>>> import numpy as np
>>> from numpy import linalg as LA
>>> np.set_printoptions(precision=1, suppress=True, linewidth=120, legacy="1.25")
>>> B = np.array([[1, 1], [1, -1]])
>>> rng = np.random.default_rng(22267)
>>> E = np.kron(B, np.kron(B, B))[rng.permutation(8)][:3]
>>> print(E)
[[ 1  1 -1 -1  1  1 -1 -1]
 [ 1 -1  1 -1 -1  1 -1  1]
 [ 1 -1  1 -1  1 -1  1 -1]]
>>> x = np.array([2, -7, 9, 5, -1, -4, -3, 3])
>>> a = np.maximum(E @ x, 0)
>>> print(np.maximum(E @ (3 * x), 0))
[ 0 48 30]
>>> print(np.flatnonzero(a > 1e-9))
[1 2]
>>> print(a)
[ 0 16 10]
>>> r0, v = E[2], E[0]
>>> print(r0 @ r0)
8
>>> print(r0 @ v)
0
>>> p = (r0 @ v) / (r0 @ r0) * r0
>>> print(v - p)
[ 1.  1. -1. -1.  1.  1. -1. -1.]
>>> print(np.outer(r0, v))
[[ 1  1 -1 -1  1  1 -1 -1]
 [-1 -1  1  1 -1 -1  1  1]
 [ 1  1 -1 -1  1  1 -1 -1]
 [-1 -1  1  1 -1 -1  1  1]
 [ 1  1 -1 -1  1  1 -1 -1]
 [-1 -1  1  1 -1 -1  1  1]
 [ 1  1 -1 -1  1  1 -1 -1]
 [-1 -1  1  1 -1 -1  1  1]]
>>> print(round(float(LA.norm(r0 + v) ** 2 + LA.norm(r0 - v) ** 2), 1))
32.0
>>> print(p)
[ 0. -0.  0. -0.  0. -0.  0. -0.]
>>> print(LA.matrix_rank(np.outer(r0, v)))
1
>>> B = E / LA.norm(E, axis=1, keepdims=True)
>>> C2 = B @ B.T
>>> print((C2 - 2 * np.eye(3)).round(6).argmax(axis=1))
[1 0 0]
>>> print(E.reshape(2, -1))
[[ 1  1 -1 -1  1  1 -1 -1  1 -1  1 -1]
 [-1  1 -1  1  1 -1  1 -1  1 -1  1 -1]]
>>> blk = E.reshape(3, 2, -1)
>>> print(blk.transpose(1, 0, 2))
[[[ 1  1 -1 -1]
  [ 1 -1  1 -1]
  [ 1 -1  1 -1]]

 [[ 1  1 -1 -1]
  [-1  1 -1  1]
  [ 1 -1  1 -1]]]
>>> print(blk[:, 0])
[[ 1  1 -1 -1]
 [ 1 -1  1 -1]
 [ 1 -1  1 -1]]
>>> print(blk.sum(axis=1))
[[ 2  2 -2 -2]
 [ 0  0  0  0]
 [ 2 -2  2 -2]]
>>> print(np.swapaxes(blk, 1, 2)[1])
[[ 1 -1]
 [-1  1]
 [ 1 -1]
 [-1  1]]
>>> print(round(float(LA.norm(E, 1)), 1), np.round(LA.norm(E, np.inf), 1))
3.0 8.0
>>> print(np.round(LA.norm(E[2], 1), 1), round(float(LA.norm(E[2], np.inf)), 1))
8.0 1.0
>>> print(LA.norm(E, axis=1).argmax())
0
>>> print(E[2] @ E[1])
0
>>> print(np.round(LA.norm(E) ** 2 / LA.norm(E, 2) ** 2, 1))
3.0
>>> J = np.array([[2.0, -3.0, 0.0, 0.0],
...     [-3.0, -1.0, -3.0, 0.0],
...     [0.0, -3.0, -9.0, -3.0],
...     [0.0, 0.0, -3.0, -9.0]])
>>> vals, evecs = LA.eigh(J)
>>> x = np.array([0, -3, -2, -1])
>>> print(np.round(x @ J @ x / (x @ x), 1), np.round(vals[0], 1), np.round(vals[-1], 1))
-7.3 -12.4 4.1
>>> print(evecs * np.abs(vals) @ evecs.T)
[[ 3.4 -0.7  0.9 -0.2]
 [-0.7  3.6  2.4  0.1]
 [ 0.9  2.4  9.2  3. ]
 [-0.2  0.1  3.   9. ]]
>>> print(np.round(evecs * np.maximum(vals, 0) @ evecs.T, 1) + 0)
[[ 2.7 -1.9  0.5 -0.1]
 [-1.9  1.3 -0.3  0.1]
 [ 0.5 -0.3  0.1  0. ]
 [-0.1  0.1  0.   0. ]]
>>> print((np.sign(evecs[:, -1].round(6)) == np.sign(evecs[0, -1].round(6))).astype(int))
[1 0 1 0]
>>> print(LA.eigvalsh(J[1:, 1:]))
[-12.4  -6.7   0.1]
>>> print(np.abs(J).sum(axis=1).max(), round(float(np.abs(vals).max()), 1))
15.0 12.4
>>> print(x @ J @ x)
-102.0
>>> print(round(float(LA.det(J[::-1])), 1))
-630.0
>>> print(np.poly(J))
[   1.   17.   34. -333. -630.]
>>> print(LA.eigvals(J))
[  4.1  -1.8 -12.4  -6.8]
>>> print(np.round(LA.det(J.T), 1))
-630.0
>>> print(np.kron(np.eye(2, dtype=int), J))
[[ 2. -3.  0.  0.  0. -0.  0.  0.]
 [-3. -1. -3.  0. -0. -0. -0.  0.]
 [ 0. -3. -9. -3.  0. -0. -0. -0.]
 [ 0.  0. -3. -9.  0.  0. -0. -0.]
 [ 0. -0.  0.  0.  2. -3.  0.  0.]
 [-0. -0. -0.  0. -3. -1. -3.  0.]
 [ 0. -0. -0. -0.  0. -3. -9. -3.]
 [ 0.  0. -0. -0.  0.  0. -3. -9.]]
>>> print(np.round(LA.det(2 * J), 1), round(LA.det(J), 1))
-10080.0 -630.0
>>> B = np.array([[-2, -1], [-2, 0], [-3, 0], [-1, 2]])
>>> print(np.einsum("ik,kj->ij", J, B))
[[  2.  -2.]
 [ 17.   3.]
 [ 36.  -6.]
 [ 18. -18.]]
>>> print(LA.matrix_rank(J @ B))
2
>>> print(np.einsum("ij->j", J))
[ -1.  -7. -15. -12.]
>>> print(B.T @ J.T)
[[  2.  17.  36.  18.]
 [ -2.   3.  -6. -18.]]
>>> print(np.vstack([J, B.T]).shape)
(6, 4)
